$ python3 -q
>>> import numpy as np
>>> from numpy import linalg as LA
>>> np.set_printoptions(suppress=True, linewidth=160)
>>> data = np.load("mat.npy")
>>> data
array([[ 0.03,  0.71,  4.43,  0.37, -2.93, -2.42, -4.85,  3.45, -2.02, -1.  , -2.59],
       [ 0.86, -4.4 , -0.66,  0.43,  1.26, -1.77, -5.65,  0.2 ,  2.71,  3.28, -1.46],
       [ 1.82,  0.42,  5.2 ,  0.66, -3.21, -4.01, -5.44,  1.44, -1.9 ,  2.34, -2.13],
       [ 1.65,  0.26,  3.62,  0.77, -2.58, -1.28, -4.27,  1.93, -2.42,  1.1 , -1.22],
       [ 0.05, -3.98, -2.05, -1.44,  0.23, -1.8 , -2.95, -1.6 ,  4.28,  4.04,  0.98],
       [ 0.99,  2.38,  3.89,  0.55, -2.34, -3.05, -3.24,  0.51, -0.41,  1.91, -1.53],
       [-0.9 , -0.07,  2.6 ,  1.51, -1.09, -3.18, -4.09,  3.  , -0.79, -0.48, -1.52],
       [-0.86, -2.92, -1.1 ,  0.37,  1.74, -2.33, -2.99, -0.84,  4.67,  4.41, -2.22],
       [-1.33, -4.01, -2.69,  0.27,  1.52, -1.28, -6.09, -1.12,  3.41,  2.  ,  0.61],
       [ 1.24,  0.71,  5.29,  1.77, -1.3 , -2.83, -5.96,  3.72, -0.94,  2.58, -1.45],
       [-0.37, -6.29, -1.86,  0.79,  3.2 , -0.12, -3.67, -0.43,  2.42,  4.2 , -0.66],
       [ 1.68,  0.91,  3.2 ,  0.62, -2.08, -2.76, -3.75,  1.76, -2.19,  0.93, -1.62],
       [ 0.77, -0.5 ,  3.28,  1.07, -2.07, -2.46, -3.  ,  1.01, -2.55,  1.48, -1.53],
       [-0.09, -0.54,  4.49,  1.62, -2.18, -2.75, -5.25,  2.37,  0.01,  0.03, -2.39],
       [ 0.6 ,  0.37,  4.78,  1.31, -2.45, -2.53, -4.17,  2.53, -1.5 ,  1.65, -2.36],
       [-2.17, -5.08, -0.44, -0.98,  3.05, -1.32, -5.27,  0.1 ,  3.37,  2.92, -0.62],
       [ 1.98,  0.19,  3.91,  0.17, -2.84, -3.56, -3.99,  1.48, -2.71,  2.8 , -1.4 ],
       [ 0.74,  0.79,  4.9 ,  0.95, -3.12, -5.2 , -3.52,  1.43, -1.51, -1.08, -1.18]])
>>> x0 = np.array([9, 4, 2, 8, -6, 5, 9, 0, -5, 0, -4])
>>> np.sign((data @ x0).round(6))
array([-1., -1.,  1.,  1., -1.,  1., -1., -1., -1., -1., -1.,  1.,  1., -1.,  1., -1.,  1.,  1.])
>>> print((data @ x0).argmax())
3
>>> LA.norm(data @ x0) <= LA.norm(data, 2) * LA.norm(x0) + 1e-9
np.True_
>>> x0 @ data
Traceback (most recent call last):
  File "<python-input-9>", line 1, in <module>
    x0 @ data
    ~~~^~~~~~
ValueError: matmul: Input operand 1 has a mismatch in its core dimension 0, with gufunc signature (n?,k),(k,m?)->(n?,m?) (size 18 is different from 11)
>>> C2 = data.T @ data
>>> np.round(LA.svd(data, compute_uv=False) ** 2, 2)
array([790.32, 429.3 ,  39.9 ,  26.51,  17.94,  10.3 ,   6.2 ,   5.47,   3.86,   3.27,   2.41])
>>> print(LA.matrix_rank(C2))
11
>>> (data @ data.T).shape
(18, 18)
>>> print(np.round(np.diag(C2), 2))
[ 25.71 134.27 229.69  17.73  97.59 133.54 358.32  65.93 114.71 109.7   48.3 ]
>>> x0 = np.array([2, -1, -3, -2, 3, 3, 3, 3, -2, 1, 1])
>>> y = data @ x0
>>> print(np.round(LA.lstsq(data, y)[0], 2))
[ 2. -1. -3. -2.  3.  3.  3.  3. -2.  1.  1.]
>>> try:
...     LA.solve(data, y)
... except LA.LinAlgError as e:
...     print(e)
... 
Last 2 dimensions of the array must be square
>>> rng = np.random.default_rng(555)
>>> y = y + 0.02 * rng.normal(size=18)
>>> y.round(2)
array([-34.45, -14.24, -43.36, -23.26,  -8.83, -36.33, -29.03, -16.67, -16.23, -33.77,   5.19, -25.19, -24.48, -42.19, -33.68, -10.75, -28.2 , -46.39])
>>> c, *_ = LA.lstsq(data, y)
>>> print(c.round(2))
[ 2.   -0.99 -3.01 -2.01  3.    3.    3.    3.   -2.01  1.    0.99]
>>> np.round(data.T @ (y - data @ c), 2) + 0
array([0., 0., 0., 0., 0., 0., 0., 0., 0., 0., 0.])
>>> x0 = np.array([2, 0, 0, 0, 3, 2, 3, 0, 1, 0, 1])
>>> y = data @ x0
>>> c, lr = np.zeros(11), 1 / LA.norm(data, 2) ** 2
>>> for i in range(300):
...     c -= lr * data.T @ (data @ c - y)
...     if i % 50 == 0: print(i, round(LA.norm(data @ c - y), 2))
... 
0 12.9
50 5.24
100 3.67
150 2.93
200 2.39
250 1.97
>>> c.round(2)
array([ 1.33,  0.07, -0.32,  0.15,  2.54,  2.08,  3.  ,  0.02,  0.76,  0.34,  0.91])
>>> F = np.loadtxt("w.csv", delimiter=",")
>>> F
array([[-1.,  3.,  3.,  3.,  2., -3., -3.,  2.,  2.,  2.,  3., -2.],
       [ 3., -1.,  3.,  3.,  3.,  2., -3., -3.,  2.,  2.,  2.,  3.],
       [ 3.,  3., -1.,  3.,  3.,  3.,  2., -3., -3.,  2.,  2.,  2.],
       [ 3.,  3.,  3., -1.,  3.,  3.,  3.,  2., -3., -3.,  2.,  2.],
       [ 2.,  3.,  3.,  3., -1.,  3.,  3.,  3.,  2., -3., -3.,  2.],
       [-3.,  2.,  3.,  3.,  3., -1.,  3.,  3.,  3.,  2., -3., -3.],
       [-3., -3.,  2.,  3.,  3.,  3., -1.,  3.,  3.,  3.,  2., -3.],
       [ 2., -3., -3.,  2.,  3.,  3.,  3., -1.,  3.,  3.,  3.,  2.],
       [ 2.,  2., -3., -3.,  2.,  3.,  3.,  3., -1.,  3.,  3.,  3.],
       [ 2.,  2.,  2., -3., -3.,  2.,  3.,  3.,  3., -1.,  3.,  3.],
       [ 3.,  2.,  2.,  2., -3., -3.,  2.,  3.,  3.,  3., -1.,  3.],
       [-2.,  3.,  2.,  2.,  2., -3., -3.,  2.,  3.,  3.,  3., -1.]])
>>> evals, V = LA.eigh(F)
>>> np.round(LA.svd(F, compute_uv=False), 2)
array([15.76, 15.04, 13.05,  9.48,  9.44,  8.77,  7.42,  3.31,  3.2 ,  2.66,  2.37,  0.54])
>>> print(np.round(V.T @ F @ V, 2) + 0)
[[-15.76   0.     0.     0.     0.     0.     0.     0.     0.     0.     0.     0.  ]
 [  0.   -13.05   0.     0.     0.     0.     0.     0.     0.     0.     0.     0.  ]
 [  0.     0.    -8.77   0.     0.     0.     0.     0.     0.     0.     0.     0.  ]
 [  0.     0.     0.    -7.42   0.     0.     0.     0.     0.     0.     0.     0.  ]
 [  0.     0.     0.     0.    -3.31   0.     0.     0.     0.     0.     0.     0.  ]
 [  0.     0.     0.     0.     0.    -3.2    0.     0.     0.     0.     0.     0.  ]
 [  0.     0.     0.     0.     0.     0.     0.54   0.     0.     0.     0.     0.  ]
 [  0.     0.     0.     0.     0.     0.     0.     2.37   0.     0.     0.     0.  ]
 [  0.     0.     0.     0.     0.     0.     0.     0.     2.66   0.     0.     0.  ]
 [  0.     0.     0.     0.     0.     0.     0.     0.     0.     9.44   0.     0.  ]
 [  0.     0.     0.     0.     0.     0.     0.     0.     0.     0.     9.48   0.  ]
 [  0.     0.     0.     0.     0.     0.     0.     0.     0.     0.     0.    15.04]]
>>> np.unique(evals.round(6) + 0, return_counts=True)[1]
array([1, 1, 1, 1, 1, 1, 1, 1, 1, 1, 1, 1])
>>> np.round(np.abs(V[:, -1]), 2)
array([0.25, 0.3 , 0.29, 0.31, 0.32, 0.26, 0.26, 0.32, 0.31, 0.29, 0.3 , 0.25])
>>> evals.round(2)
array([-15.76, -13.05,  -8.77,  -7.42,  -3.31,  -3.2 ,   0.54,   2.37,   2.66,   9.44,   9.48,  15.04])
>>> np.round(V @ np.diag(evals) @ V.T, 2)
array([[-1.,  3.,  3.,  3.,  2., -3., -3.,  2.,  2.,  2.,  3., -2.],
       [ 3., -1.,  3.,  3.,  3.,  2., -3., -3.,  2.,  2.,  2.,  3.],
       [ 3.,  3., -1.,  3.,  3.,  3.,  2., -3., -3.,  2.,  2.,  2.],
       [ 3.,  3.,  3., -1.,  3.,  3.,  3.,  2., -3., -3.,  2.,  2.],
       [ 2.,  3.,  3.,  3., -1.,  3.,  3.,  3.,  2., -3., -3.,  2.],
       [-3.,  2.,  3.,  3.,  3., -1.,  3.,  3.,  3.,  2., -3., -3.],
       [-3., -3.,  2.,  3.,  3.,  3., -1.,  3.,  3.,  3.,  2., -3.],
       [ 2., -3., -3.,  2.,  3.,  3.,  3., -1.,  3.,  3.,  3.,  2.],
       [ 2.,  2., -3., -3.,  2.,  3.,  3.,  3., -1.,  3.,  3.,  3.],
       [ 2.,  2.,  2., -3., -3.,  2.,  3.,  3.,  3., -1.,  3.,  3.],
       [ 3.,  2.,  2.,  2., -3., -3.,  2.,  3.,  3.,  3., -1.,  3.],
       [-2.,  3.,  2.,  2.,  2., -3., -3.,  2.,  3.,  3.,  3., -1.]])
>>> np.all(LA.eigvalsh(F) > 0)
np.False_
>>> labels = rng.permutation(12)
>>> labels
array([ 2,  5,  0, 10,  3,  1,  9,  7,  6,  4,  8, 11])
>>> other = F[labels][:, labels]
>>> np.trace(other)
np.float64(-12.0)
>>> np.round(np.sort(np.abs(LA.eigvals(other))), 2)
array([ 0.54,  2.37,  2.66,  3.2 ,  3.31,  7.42,  8.77,  9.44,  9.48, 13.05, 15.04, 15.76])
>>> np.allclose(other, F)
False
>>> np.diag(other)
array([-1., -1., -1., -1., -1., -1., -1., -1., -1., -1., -1., -1.])
>>> other = LA.invert(F)
Traceback (most recent call last):
  File "<python-input-47>", line 1, in <module>
    other = LA.invert(F)
            ^^^^^^^^^
AttributeError: module 'numpy.linalg' has no attribute 'invert'
>>> other = LA.inv(F)
>>> round(LA.det(F) * LA.det(other), 2)
np.float64(1.0)
>>> np.allclose(other, F.T)
False
>>> round(LA.slogdet(F)[0], 2)
np.float64(1.0)
>>> np.round(LA.inv(other), 2)
array([[-1.,  3.,  3.,  3.,  2., -3., -3.,  2.,  2.,  2.,  3., -2.],
       [ 3., -1.,  3.,  3.,  3.,  2., -3., -3.,  2.,  2.,  2.,  3.],
       [ 3.,  3., -1.,  3.,  3.,  3.,  2., -3., -3.,  2.,  2.,  2.],
       [ 3.,  3.,  3., -1.,  3.,  3.,  3.,  2., -3., -3.,  2.,  2.],
       [ 2.,  3.,  3.,  3., -1.,  3.,  3.,  3.,  2., -3., -3.,  2.],
       [-3.,  2.,  3.,  3.,  3., -1.,  3.,  3.,  3.,  2., -3., -3.],
       [-3., -3.,  2.,  3.,  3.,  3., -1.,  3.,  3.,  3.,  2., -3.],
       [ 2., -3., -3.,  2.,  3.,  3.,  3., -1.,  3.,  3.,  3.,  2.],
       [ 2.,  2., -3., -3.,  2.,  3.,  3.,  3., -1.,  3.,  3.,  3.],
       [ 2.,  2.,  2., -3., -3.,  2.,  3.,  3.,  3., -1.,  3.,  3.],
       [ 3.,  2.,  2.,  2., -3., -3.,  2.,  3.,  3.,  3., -1.,  3.],
       [-2.,  3.,  2.,  2.,  2., -3., -3.,  2.,  3.,  3.,  3., -1.]])
>>> other.round(2)
array([[ 0.8 ,  0.16, -0.13, -0.18,  0.03,  0.09, -0.16,  0.02,  0.25,  0.03, -0.07, -0.8 ],
       [ 0.16,  0.03,  0.06, -0.13,  0.07,  0.07, -0.1 , -0.06,  0.1 ,  0.07, -0.11, -0.07],
       [-0.13,  0.06,  0.04,  0.1 , -0.11,  0.06,  0.08, -0.1 , -0.1 ,  0.08,  0.07,  0.03],
       [-0.18, -0.13,  0.1 ,  0.08,  0.08, -0.13,  0.1 ,  0.07, -0.15, -0.1 ,  0.1 ,  0.25],
       [ 0.03,  0.07, -0.11,  0.08,  0.01,  0.08, -0.09,  0.07,  0.07, -0.1 , -0.06,  0.02],
       [ 0.09,  0.07,  0.06, -0.13,  0.08,  0.02,  0.06, -0.09,  0.1 ,  0.08, -0.1 , -0.16],
       [-0.16, -0.1 ,  0.08,  0.1 , -0.09,  0.06,  0.02,  0.08, -0.13,  0.06,  0.07,  0.09],
       [ 0.02, -0.06, -0.1 ,  0.07,  0.07, -0.09,  0.08,  0.01,  0.08, -0.11,  0.07,  0.03],
       [ 0.25,  0.1 , -0.1 , -0.15,  0.07,  0.1 , -0.13,  0.08,  0.08,  0.1 , -0.13, -0.18],
       [ 0.03,  0.07,  0.08, -0.1 , -0.1 ,  0.08,  0.06, -0.11,  0.1 ,  0.04,  0.06, -0.13],
       [-0.07, -0.11,  0.07,  0.1 , -0.06, -0.1 ,  0.07,  0.07, -0.13,  0.06,  0.03,  0.16],
       [-0.8 , -0.07,  0.03,  0.25,  0.02, -0.16,  0.09,  0.03, -0.18, -0.13,  0.16,  0.8 ]])
>>> round(LA.cond(F), 2)
np.float64(29.33)
>>> mat = np.loadtxt("arr.csv", delimiter=",")
>>> mat
array([[ 0.46,  1.3 , -7.03, -0.41, -2.33, -1.32, -0.9 , -2.65,  5.29,  2.37],
       [-4.33,  6.37, -3.37,  0.42, -3.23,  0.72,  2.58,  1.08,  3.21,  0.28],
       [-5.34,  2.31, -1.11,  1.79,  3.43,  4.75, -3.4 , -1.84,  0.23,  3.53],
       [-2.04, -0.47, -6.04,  0.88, -2.1 , -3.26,  4.8 ,  2.07, -1.63,  3.65],
       [ 4.72,  3.76,  3.3 ,  1.24, -0.07, -1.45,  2.45, -2.6 ,  4.64,  3.84],
       [ 4.93,  3.12, -0.47,  1.55,  5.54, -2.69,  3.03,  3.47,  1.05,  1.75],
       [ 1.84, -5.7 ,  1.42, -1.02, -0.06,  2.52, -5.81,  0.24,  4.46, -0.99],
       [-3.03, -0.14,  4.23,  4.45,  5.73, -1.55,  0.29,  4.08, -0.07, -1.03],
       [ 3.06,  4.77,  2.03,  4.98,  1.69,  0.11, -1.18, -3.35, -4.31,  2.23],
       [ 2.52,  2.68,  3.51,  0.92, -4.23, -2.73,  4.29, -1.53,  3.4 ,  3.96],
       [ 4.81, -0.35,  0.05,  1.31, -7.6 ,  2.53,  1.24,  2.14, -1.72,  1.34],
       [ 1.16, -1.55,  3.99,  4.77, -4.67, -4.43,  3.44,  1.24, -0.91,  1.4 ],
       [-1.19, -4.86, -3.78,  5.27, -1.83,  0.77, -0.71, -4.37, -3.02,  0.42],
       [-0.07,  4.9 ,  6.06,  2.07, -2.34, -2.95,  0.01, -0.79, -0.08,  4.49],
       [ 3.7 ,  0.39, -1.96,  4.08, -1.64, -1.43,  7.47, -0.54,  1.72, -1.4 ],
       [-0.19,  1.53,  0.31, -0.45,  3.23,  3.29, -1.28, -3.43,  7.32, -3.02],
       [-2.74, -3.92, -1.01,  1.37,  0.36,  2.76, -5.69, -3.9 ,  0.75, -4.28],
       [-0.84,  0.16,  1.16, -0.42, -3.92,  1.27, -4.08,  2.85,  7.23, -1.91],
       [ 5.3 ,  3.24, -0.39, -3.26,  1.81, -0.38,  4.94, -0.13,  0.3 , -4.76],
       [-3.63,  2.71, -3.2 ,  0.27,  2.44, -3.17, -1.84, -2.56, -3.09, -5.8 ],
       [-8.05,  1.77, -0.92,  1.54, -0.86, -4.84,  0.8 , -0.13, -1.27, -1.54],
       [ 6.  ,  1.97, -1.55, -1.22, -3.65,  4.51, -0.36,  0.56,  4.69, -0.47],
       [ 6.25, -2.24,  0.82, -0.6 , -2.54, -3.44, -0.46,  1.54,  1.17, -5.71],
       [ 3.43,  3.93,  5.73,  4.91,  0.51,  0.95,  0.77, -0.92, -2.64,  2.51],
       [ 4.03,  4.12,  0.6 ,  0.95,  0.47,  4.56,  0.61, -1.48,  5.12, -3.97],
       [ 3.14,  0.47,  4.03,  0.97, -5.4 ,  1.04,  0.55,  0.14, -5.33, -3.72],
       [ 3.34, -0.06, -1.84,  3.12,  1.09, -1.25,  3.95,  6.84, -2.47, -2.14],
       [-0.58,  2.72, -3.02,  1.46, -4.94, -2.32,  0.38,  4.62,  3.63, -4.06],
       [ 1.27,  5.25, -4.63, -0.8 ,  1.7 ,  1.83,  1.83,  1.62, -0.13,  6.04],
       [ 1.54,  0.46, -3.91,  2.05, -7.16, -2.29, -3.77,  2.41,  0.04, -1.16],
       [ 3.93,  4.12, -2.64,  2.93,  4.19,  2.57, -4.26,  0.36, -1.32,  2.81],
       [-2.51, -2.52,  2.47,  1.7 , -2.06, -2.49, -1.56, -7.98, -0.03, -1.37],
       [ 5.52, -2.55,  0.21,  0.92, -2.68, -1.38,  0.64,  5.81, -0.38,  4.34],
       [ 5.31,  0.8 ,  1.17, -1.47,  0.16, -3.04, -0.35, -7.39,  1.1 ,  1.54],
       [ 7.81,  3.16, -0.51,  2.32,  2.4 , -0.96, -2.21,  0.04,  1.91,  2.85],
       [ 0.45, -1.  , -6.63,  0.2 , -3.44, -1.59,  5.09, -1.48,  1.32,  3.27],
       [-5.66, -0.68, -3.03, -1.56,  5.71, -3.08,  1.91, -0.83,  0.52, -3.02],
       [ 4.92, -2.04,  1.21, -3.5 ,  3.17, -4.88,  2.94,  1.51,  3.37,  1.34],
       [ 1.96, -2.97,  3.8 , -2.79, -2.57,  6.35,  0.02, -3.67, -1.94, -0.99],
       [-4.34, -5.91, -1.07, -0.35,  4.36,  1.97,  2.24,  3.12,  2.72, -0.16],
       [ 4.69,  1.83,  2.44,  3.57, -1.58, -3.49,  3.33,  3.03,  2.72, -3.68],
       [ 0.93,  0.6 ,  3.73, -2.77,  2.02, -4.23, -3.05,  2.53, -1.56,  6.09],
       [ 2.81,  5.15, -2.82,  3.87, -1.28, -1.32, -4.97,  0.45, -0.71, -3.73],
       [-0.58,  0.11,  3.56, -3.23, -5.12, -4.57,  3.81,  1.65, -2.91,  1.92],
       [-2.36,  2.49, -1.56, -1.71, -0.68,  3.26, -6.71, -1.77,  4.76, -0.98],
       [ 1.3 ,  0.07, -4.92, -1.89, -4.36,  0.28, -2.72,  1.64, -6.16,  1.85]])
>>> Xs = mat - mat.mean(axis=0)
>>> U, sig, Vh = LA.svd(Xs, full_matrices=False)
>>> np.round(sig ** 2 / (sig ** 2).sum(), 2)
array([0.19, 0.14, 0.12, 0.11, 0.1 , 0.08, 0.08, 0.07, 0.05, 0.04])
>>> np.round(np.abs(Vh[-1]), 2)
array([0.08, 0.33, 0.13, 0.82, 0.01, 0.2 , 0.12, 0.08, 0.33, 0.16])
>>> sig.round(2)
array([28.61, 24.88, 23.33, 22.48, 21.32, 19.36, 18.81, 17.51, 15.4 , 14.  ])
>>> round((sig ** 2).sum() ** 2 / (sig ** 4).sum(), 2)
np.float64(8.58)
>>> np.abs(U[:, 0]).argmax()
np.int64(16)
>>> np.round(Xs.mean(axis=0), 2) + 0
array([0., 0., 0., 0., 0., 0., 0., 0., 0., 0.])
>>> np.searchsorted(np.cumsum(sig ** 2) / (sig ** 2).sum(), 0.9) + 1
np.int64(8)
